$ python -q
>>> import numpy as np
>>> np.set_printoptions(precision=2, suppress=True, linewidth=140, sign=" ")
>>> F = np.load("mat.npy")
>>> print(F)
[[-2.9  -1.8  -0.4   1.69  0.23]
 [ 2.32  1.98  0.45 -1.33 -0.7 ]
 [-1.08  0.18 -0.55  0.41 -1.02]
 [ 0.42  1.08  1.26  0.21 -0.33]
 [ 5.12 -0.72 -4.59 -4.97  1.21]
 [ 1.24  1.26  0.51 -0.61 -0.46]
 [ 1.64  0.36 -2.43 -2.03 -0.71]
 [-0.9   0.   -1.7  -0.17 -1.29]]
>>> left, sig, vt = np.linalg.svd(F)
>>> sig.round(2) + 0
array([ 9.85,  4.88,  2.84,  0.  ,  0.  ])
>>> B = left[:, :3] @ np.diag(sig[:3]) @ vt[:3]
>>> round(float(np.linalg.norm(F - B, 2)), 2), round(float(sig[3]), 2)
(0.0, 0.0)
>>> round(float(np.abs(F - B).max()), 2)
0.0
>>> t3 = np.stack([F, -2 * F, F[::-1]])
>>> np.linalg.norm(t3, axis=(1, 2))
array([ 11.36,  22.71,  11.36])
>>> (t3 @ F.T).shape
(3, 8, 8)
>>> t3.shape
(3, 8, 5)
>>> [round(float(x), 2) for x in np.linalg.svd(F, compute_uv=False)[:3]]
[9.85, 4.88, 2.84]
>>> np.argsort(-np.linalg.norm(F, axis=0).round(6), kind="stable")[:3]
array([ 0,  3,  2])
>>> G = F.T @ F
>>> round(float(np.trace(G)), 2), round((F ** 2).sum(), 2)
(128.95, np.float64(128.95))
>>> print(np.round(np.linalg.eigvalsh(G)[::-1], 2) + 0)
[ 97.08  23.81   8.06   0.     0.  ]
>>> (F @ F.T).shape
(8, 8)
>>> print(np.allclose(G, G.T))
True
>>> np.diag(G)
array([ 46.39,  10.59,  32.38,  34.06,   5.54])
